In [1]: import numpy as np

In [2]: from numpy import linalg as LA

In [3]: np.set_printoptions(suppress=True, linewidth=160)

In [4]: feats = np.load("run8.npy")

In [5]: feats
Out[5]: 
array([[ 0.08, -0.2 ,  0.23,  0.48],
       [ 0.75, -0.46, -0.47,  0.4 ],
       [ 0.85, -0.76, -0.19,  0.8 ],
       [-1.57,  1.12,  0.9 , -1.18]])

In [6]: r0 = np.array([-1, -1, 0])

In [7]: np.round(np.cross(feats[1, :3], feats[0, :3]), 2)
Out[7]: array([-0.2 , -0.21, -0.11])

In [8]: X = np.load("m.npy")

In [9]: X
Out[9]: 
array([[ 5.,  0.],
       [ 0., 14.]])

In [10]: np.round(LA.pinv(X), 2)
Out[10]: 
array([[0.2 , 0.  ],
       [0.  , 0.07]])

In [11]: X @ X.T
Out[11]: 
array([[ 25.,   0.],
       [  0., 196.]])

In [12]: X.T @ X
Out[12]: 
array([[ 25.,   0.],
       [  0., 196.]])

In [13]: X[:, 0] @ X[:, 1]
Out[13]: np.float64(0.0)

In [14]: np.round(LA.norm(X, axis=0), 2)
Out[14]: array([ 5., 14.])

In [15]: A2 = X / np.sqrt((X ** 2).mean(axis=1, keepdims=True))

In [16]: LA.matrix_rank(X - X.mean(axis=1, keepdims=True))
Out[16]: np.int64(1)

In [17]: LA.matrix_rank(A2) == LA.matrix_rank(X)
Out[17]: np.True_

In [18]: [int(LA.matrix_rank(LA.matrix_power(X, p))) for p in range(1, 3)]
Out[18]: [2, 2]

In [19]: np.round(np.sort(LA.eigvals(X)), 2)
Out[19]: array([ 5., 14.])

In [20]: X @ X
Out[20]: 
array([[ 25.,   0.],
       [  0., 196.]])

In [21]: ev, evecs = LA.eigh(X)

In [22]: x0 = np.array([0, 0])

In [23]: np.round(LA.eigvalsh(X[1:, 1:]), 2)
Out[23]: array([14.])

In [24]: evecs * np.maximum(ev, 0) @ evecs.T
Out[24]: 
array([[ 5.,  0.],
       [ 0., 14.]])

In [25]: x0 = np.array([1, 0])

In [26]: a = np.maximum(X @ x0, 0)

In [27]: np.round(np.tanh(X @ x0), 2)
Out[27]: array([1., 0.])

In [28]: np.maximum(X @ x0, 0) - np.maximum(-X @ x0, 0)
Out[28]: array([5., 0.])

In [29]: np.maximum(X @ (3 * x0), 0)
Out[29]: array([15.,  0.])

In [30]: m1 = np.load("x.npy")

In [31]: m1
Out[31]: 
array([[-1, -2,  1],
       [ 0,  0,  0],
       [-1, -3,  0],
       [-1, -2,  1],
       [ 0,  0,  0],
       [ 0,  0,  0],
       [ 0, -1, -1],
       [ 0,  0,  0],
       [ 1, -2,  3],
       [ 2,  0,  2],
       [-1, -2,  1],
       [ 0, -1, -1],
       [ 1, -2,  3],
       [ 0,  0,  0],
       [ 0,  0,  0],
       [ 0,  0,  0],
       [ 2,  0,  2],
       [-1, -2,  1],
       [ 0,  0,  0],
       [ 1, -2,  3]])

In [32]: # rows 0 and 3 are equal

In [33]: Xs = m1 - m1.mean(axis=0)

In [34]: U, sigma, VT = LA.svd(Xs, full_matrices=False)

In [35]: sigma.round(2)
Out[35]: array([6.18, 5.06, 1.63])

In [36]: round((sigma ** 2).sum() ** 2 / (sigma ** 4).sum(), 2)
Out[36]: np.float64(2.08)

In [37]: np.round(np.abs(VT[-1]), 2)
Out[37]: array([0.7 , 0.52, 0.49])

In [38]: np.abs(VT[0]).argmax()
Out[38]: np.int64(2)

In [39]: np.round(VT[0] * np.sign(VT[0, np.abs(VT[0]).argmax()]), 2)
Out[39]: array([ 0.34, -0.36,  0.87])

In [40]: np.searchsorted(np.cumsum(sigma ** 2) / (sigma ** 2).sum(), 0.9) + 1
Out[40]: np.int64(2)

In [41]: LA.matrix_rank(Xs)
Out[41]: np.int64(3)

In [42]: cov = np.cov(m1, rowvar=False)

In [43]: np.round(m1.std(axis=0), 2)
Out[43]: array([0.89, 1.02, 1.22])

In [44]: cov.round(2)
Out[44]: 
array([[ 0.83,  0.36,  0.61],
       [ 0.36,  1.1 , -0.51],
       [ 0.61, -0.51,  1.57]])

In [45]: np.median(m1, axis=0)
Out[45]: array([ 0. , -0.5,  0. ])

In [46]: np.argwhere(np.triu(np.abs(np.corrcoef(m1.T)) > 0.8, 1))
Out[46]: array([], shape=(0, 2), dtype=int64)

In [47]: np.round(np.corrcoef(m1.T), 2)
Out[47]: 
array([[ 1.  ,  0.38,  0.53],
       [ 0.38,  1.  , -0.39],
       [ 0.53, -0.39,  1.  ]])

In [48]: Xs = m1 - m1.mean(axis=0)

In [49]: evecs = LA.svd(Xs)[2][:2]

In [50]: A2 = Xs - Xs @ evecs.T @ evecs

In [51]: np.round(np.cov(Xs @ evecs.T, rowvar=False), 2) + 0
Out[51]: 
array([[2.01, 0.  ],
       [0.  , 1.35]])

In [52]: np.round(np.diag(evecs.T @ evecs), 2)
Out[52]: array([0.51, 0.73, 0.76])

In [53]: np.round(A2.std(axis=0), 2)
Out[53]: array([0.26, 0.19, 0.18])

In [54]: np.round((Xs @ evecs.T).std(axis=0), 2)
Out[54]: array([1.38, 1.13])

In [55]: W0 = np.load("data.npy")

In [56]: W0
Out[56]: 
array([[-0.72,  0.36],
       [-1.2 ,  0.6 ],
       [-0.8 ,  0.4 ],
       [ 0.32, -0.16]])

In [57]: A2 = np.array([[1, -1], [-1, 1]])

In [58]: np.round(A2.T @ W0.T, 2)
Out[58]: 
array([[-1.08, -1.8 , -1.2 ,  0.48],
       [ 1.08,  1.8 ,  1.2 , -0.48]])

In [59]: np.round(np.einsum("ij,ij->i", W0, W0), 2)
Out[59]: array([0.65, 1.8 , 0.8 , 0.13])

In [60]: LA.matrix_rank(np.vstack([W0, A2.T]))
Out[60]: np.int64(2)

In [61]: LA.matrix_rank(W0 @ A2)
Out[61]: np.int64(1)

In [62]: np.round(W0 @ A2, 2)
Out[62]: 
array([[-1.08,  1.08],
       [-1.8 ,  1.8 ],
       [-1.2 ,  1.2 ],
       [ 0.48, -0.48]])

In [63]: np.vstack([W0, A2.T]).shape
Out[63]: (6, 2)

In [64]: np.round(np.einsum("ik,kj->ij", W0, A2), 2)
Out[64]: 
array([[-1.08,  1.08],
       [-1.8 ,  1.8 ],
       [-1.2 ,  1.2 ],
       [ 0.48, -0.48]])

In [65]: rk = LA.matrix_rank(W0)

In [66]: rk
Out[66]: np.int64(1)

In [67]: N = LA.svd(W0)[2][rk:].T

In [68]: np.round(N @ N.T, 2)
Out[68]: 
array([[0.2, 0.4],
       [0.4, 0.8]])

In [69]: np.allclose(W0 @ N, 0)
Out[69]: True

In [70]: np.round(W0 @ N, 2) + 0
Out[70]: 
array([[0.],
       [0.],
       [0.],
       [0.]])

In [71]: np.round(N[:, 0] / N[np.abs(N[:, 0]).round(6).argmax(), 0], 2)
Out[71]: array([0.5, 1. ])

In [72]: x0 = np.array([1, 0])

In [73]: a = np.maximum(W0 @ x0, 0)

In [74]: np.maximum(W0 @ (3 * x0), 0)
Out[74]: array([0.  , 0.  , 0.  , 0.96])

In [75]: a
Out[75]: array([0.  , 0.  , 0.  , 0.32])

In [76]: np.flatnonzero(a > 1e-9)
Out[76]: array([3])

In [77]: np.maximum(W0 @ x0, 0) - np.maximum(-W0 @ x0, 0)
Out[77]: array([-0.72, -1.2 , -0.8 ,  0.32])

In [78]: ev, evecs = LA.eigh(X)

In [79]: np.abs(evecs[:, -1]).round(6).argmax()
Out[79]: np.int64(1)

In [80]: np.round(LA.svd(X, compute_uv=False), 2)
Out[80]: array([14.,  5.])

In [81]: np.round(LA.eigvalsh(X @ X), 2)
Out[81]: array([ 25., 196.])

In [82]: evecs.T @ evecs
Out[82]: 
array([[1., 0.],
       [0., 1.]])

In [83]: np.abs(evecs[:, -1])
Out[83]: array([0., 1.])

In [84]: ev.sum(), np.trace(X)
Out[84]: (np.float64(19.0), np.float64(19.0))

In [85]: np.round(LA.eigvalsh(X + 4 * np.eye(2)), 2)
Out[85]: array([ 9., 18.])

In [86]: np.unique(ev.round(6) + 0, return_counts=True)[1]
Out[86]: array([1, 1])

In [87]: rng = np.random.default_rng(161)

In [88]: M = rng.normal(size=(12, 3))

In [89]: M = 10 * M / LA.norm(M, axis=1, keepdims=True)

In [90]: M.round(2)
Out[90]: 
array([[ 7.23,  4.68,  5.09],
       [-1.87, -8.11, -5.55],
       [ 1.02,  8.37,  5.37],
       [ 5.25,  7.81,  3.39],
       [ 1.  ,  3.58,  9.28],
       [-4.36,  8.35, -3.37],
       [-6.4 , -5.13, -5.72],
       [ 8.31,  4.51,  3.26],
       [ 9.27,  3.17,  1.99],
       [ 0.01, -9.78,  2.07],
       [-2.91,  0.26, -9.56],
       [ 8.81,  4.73,  0.11]])

In [91]: Xs = M - M.mean(axis=0)

In [92]: evecs = LA.svd(Xs)[2][:1]

In [93]: A2 = Xs - Xs @ evecs.T @ evecs

In [94]: np.round(A2.std(axis=0), 2)
Out[94]: array([3.18, 3.52, 3.16])

In [95]: np.round(np.diag(evecs.T @ evecs), 2)
Out[95]: array([0.3, 0.4, 0.3])

In [96]: np.round(LA.norm(A2) / LA.norm(Xs), 2)
Out[96]: np.float64(0.6)

In [97]: np.round((Xs @ evecs.T).std(axis=0), 2)
Out[97]: array([7.7])

In [98]: x0 = np.array([-3, -2, 0])

In [99]: rhs = M @ x0

In [100]: c, lr = np.zeros(3), 1 / LA.norm(M, 2) ** 2

In [101]: for i in range(60):
     ...:     c -= lr * M.T @ (M @ c - rhs)
     ...:     if i % 10 == 0: print(i, round(LA.norm(M @ c - rhs), 2))
     ...: 
0 19.78
10 2.26
20 0.26
30 0.03
40 0.0
50 0.0

In [102]: np.round(LA.cond(M), 2)
Out[102]: np.float64(2.27)
